% python3 -q
>>> import numpy as np
>>> from numpy import linalg as LA
>>> np.set_printoptions(precision=3, suppress=True, linewidth=160, legacy="1.25")
>>> def tidy(a):
...     return np.round(a, 3) + 0
... 
>>> E = np.loadtxt("arr.csv", delimiter=",")
>>> tidy(E)
array([[ 1.741,  0.885, -0.431],
       [-0.696,  0.488, -1.81 ],
       [ 0.696, -1.726, -0.733]])
>>> q = E.astype(float).copy()
>>> for j in range(3):
...     q[:, j] -= q[:, :j] @ (q[:, :j].T @ q[:, j])
...     q[:, j] /= LA.norm(q[:, j])
... 
>>> tidy(q.T @ q)
array([[1., 0., 0.],
       [0., 1., 0.],
       [0., 0., 1.]])
>>> tidy(LA.pinv(E))
array([[ 0.435, -0.174,  0.174],
       [ 0.221,  0.122, -0.431],
       [-0.108, -0.453, -0.183]])
>>> tidy(E.T @ E)
array([[4., 0., 0.],
       [0., 4., 0.],
       [0., 0., 4.]])
>>> tidy(np.abs(LA.eigvals(E)).max())
2.0
>>> np.allclose(E @ E.T, E.T @ E)
True
>>> vec = np.array([3, 4, 3])
>>> tidy((E * vec).sum(axis=1))
array([ 7.471, -5.569, -7.012])
>>> tidy(E * vec)
array([[ 5.222,  3.542, -1.293],
       [-2.089,  1.951, -5.431],
       [ 2.089, -6.903, -2.198]])
>>> LA.norm(E @ vec) <= LA.norm(E, 2) * LA.norm(vec) + 1e-9
True
>>> np.sign((E @ vec).round(6))
array([ 1., -1., -1.])
>>> tidy(E @ (2 * vec))
array([ 14.942, -11.138, -14.025])
>>> tidy(E @ np.ones(3))
array([ 2.195, -2.019, -1.762])
>>> vec = np.array([1, 0, 0])
>>> target = E @ vec
>>> tidy(target)
array([ 1.741, -0.696,  0.696])
>>> tidy(LA.solve(E, target + E[:, 0]))
array([2., 0., 0.])
>>> tidy(LA.solve(E, E[:, 1]))
array([0., 1., 0.])
>>> tidy(LA.solve(E.T, E[1]))
array([0., 1., 0.])
>>> J = np.array([[0.0, 0.0, 0.0, 2.0, 0.0, 0.0, 0.0],
...     [1.0, 1.0, 0.0, 2.0, 0.0, 0.0, 0.0],
...     [2.0, 2.0, 2.0, 1.0, 0.0, 0.0, 0.0],
...     [2.0, 1.0, 2.0, 1.0, 0.0, 0.0, 0.0],
...     [0.0, 0.0, 0.0, 0.0, 9.0, 1.0, 3.0],
...     [0.0, 0.0, 0.0, 0.0, -7.0, 0.0, 2.0],
...     [0.0, 0.0, 0.0, 0.0, -6.0, 1.0, 0.0]])
>>> # column 4 dominates
>>> U, s, Vh = LA.svd(J, full_matrices=False)
>>> tidy(Vh @ Vh.T)
array([[1., 0., 0., 0., 0., 0., 0.],
       [0., 1., 0., 0., 0., 0., 0.],
       [0., 0., 1., 0., 0., 0., 0.],
       [0., 0., 0., 1., 0., 0., 0.],
       [0., 0., 0., 0., 1., 0., 0.],
       [0., 0., 0., 0., 0., 1., 0.],
       [0., 0., 0., 0., 0., 0., 1.]])
>>> rng = np.random.default_rng(729)
>>> labels = rng.permutation(7)
>>> labels
array([2, 5, 3, 4, 0, 6, 1])
>>> A2 = J[labels][:, labels]
>>> tidy(np.sort(np.abs(LA.eigvals(A2))))
array([0.917, 0.917, 1.   , 1.37 , 4.756, 6.1  , 6.1  ])
>>> A2
array([[ 2.,  0.,  1.,  0.,  2.,  0.,  2.],
       [ 0.,  0.,  0., -7.,  0.,  2.,  0.],
       [ 2.,  0.,  1.,  0.,  2.,  0.,  1.],
       [ 0.,  1.,  0.,  9.,  0.,  3.,  0.],
       [ 0.,  0.,  2.,  0.,  0.,  0.,  0.],
       [ 0.,  1.,  0., -6.,  0.,  0.,  0.],
       [ 0.,  0.,  2.,  0.,  1.,  0.,  1.]])
>>> (LA.matrix_power((J != 0) + (J.T != 0) + np.eye(7), 7) > 0).astype(int)
array([[1, 1, 1, 1, 0, 0, 0],
       [1, 1, 1, 1, 0, 0, 0],
       [1, 1, 1, 1, 0, 0, 0],
       [1, 1, 1, 1, 0, 0, 0],
       [0, 0, 0, 0, 1, 1, 1],
       [0, 0, 0, 0, 1, 1, 1],
       [0, 0, 0, 0, 1, 1, 1]])
>>> tidy(np.sort(LA.eigvals(J).real))
array([-1.37 , -1.   ,  0.122,  0.122,  4.756,  5.185,  5.185])
>>> np.flatnonzero(LA.matrix_power((J != 0) + (J.T != 0) + np.eye(7), 7)[4])
array([4, 5, 6])
>>> feats = np.load("out15.npy")
>>> feats
array([[-1, -2,  1, -2,  1],
       [ 0, -1,  0, -3, -2],
       [ 0,  0,  3, -2,  1],
       [ 0,  0,  0, -1,  0],
       [ 0,  0,  0,  0,  0]])
>>> T = np.stack([feats, 5 * feats, feats[::-1]])
>>> LA.matrix_rank(T)
array([4, 4, 4])
>>> np.einsum("bij,cij->bc", T, T)
array([[  40,  200,   20],
       [ 200, 1000,  100],
       [  20,  100,   40]])
>>> T.sum(axis=0)
array([[ -6, -12,   6, -12,   6],
       [  0,  -6,   0, -19, -12],
       [  0,   0,  21, -14,   7],
       [  0,  -1,   0,  -9,  -2],
       [ -1,  -2,   1,  -2,   1]])
>>> tidy(LA.norm(T, axis=(1, 2)))
array([ 6.325, 31.623,  6.325])
>>> U, s, Vh = LA.svd(feats)
>>> vecs = Vh[:(s > 1e-8).sum()]
>>> vec = feats[4] + 3 * feats[1] + rng.integers(2) * np.eye(5)[1]
>>> vec
array([ 0., -2.,  0., -9., -6.])
>>> tidy(vecs.T @ vecs)
array([[ 0.19 ,  0.347,  0.058,  0.   , -0.174],
       [ 0.347,  0.851, -0.025,  0.   ,  0.074],
       [ 0.058, -0.025,  0.996,  0.   ,  0.012],
       [ 0.   ,  0.   ,  0.   ,  1.   ,  0.   ],
       [-0.174,  0.074,  0.012,  0.   ,  0.963]])
>>> np.allclose(vecs.T @ vecs @ vec, vec)
False
>>> tidy(np.diag(vecs.T @ vecs))
array([0.19 , 0.851, 0.996, 1.   , 0.963])
>>> LA.cond(feats) > 100
True
>>> tidy(LA.norm(feats, 2) / LA.norm(feats))
0.801
>>> LA.matrix_rank(feats, rtol=0.1)
3
>>> U, s, Vh = LA.svd(feats)
>>> np.argmax(s[:-1] / (s[1:] + 1e-6)) + 1
4
>>> A2 = U[:, :4] @ np.diag(s[:4]) @ Vh[:4]
>>> tidy(LA.norm(feats - A2) / LA.norm(feats))
0.0
>>> LA.matrix_rank(feats, rtol=0.05)
4
>>> [int(LA.matrix_rank(LA.matrix_power(feats, p))) for p in range(1, 6)]
[4, 4, 4, 4, 4]
>>> tidy(np.sort(LA.eigvals(feats)))
array([-1., -1., -1.,  0.,  3.])
>>> feats @ feats
array([[ 1,  4,  2,  8,  4],
       [ 0,  1,  0,  6,  2],
       [ 0,  0,  9, -4,  3],
       [ 0,  0,  0,  1,  0],
       [ 0,  0,  0,  0,  0]])
>>> np.prod(np.diag(feats)), tidy(LA.det(feats))
(0, 0.0)
>>> data = np.loadtxt("layer10.csv", delimiter=",")
>>> data
array([[-11.164,   9.542,   3.258,  10.583,  -0.842],
       [ -6.746, -11.607,   2.272,   8.3  ,  -5.956],
       [  4.731,   1.51 ,  12.979,  -5.053,  -6.512],
       [  6.885,   6.688,  -8.163,  -9.467,  -1.92 ],
       [-13.835,   6.874,  -5.372,   9.446,  -3.026],
       [-18.364,   1.6  ,   8.412,   6.886,   6.428],
       [ -0.642,   8.564,  -1.81 ,  -4.766,  12.967],
       [-23.5  ,  -2.445,  -2.393,  -1.839,  -2.972],
       [ -7.893,  -4.06 ,   3.312,   5.67 ,   6.981],
       [ -0.203,  -1.464,   1.407,  17.093, -10.978],
       [  9.95 ,  -5.668,  -9.732,  -4.077,   4.584]])
>>> cen = data - data.mean(axis=0)
>>> vecs = LA.svd(cen)[2][:1]
>>> A2 = cen - cen @ vecs.T @ vecs
>>> tidy(np.diag(vecs.T @ vecs))
array([0.663, 0.002, 0.055, 0.265, 0.014])
>>> tidy(np.cov(cen @ vecs.T, rowvar=False))
143.254
>>> tidy((cen @ vecs.T).std(axis=0))
array([11.412])
>>> tidy(A2.std(axis=0))
array([4.224, 6.335, 5.927, 5.412, 6.604])
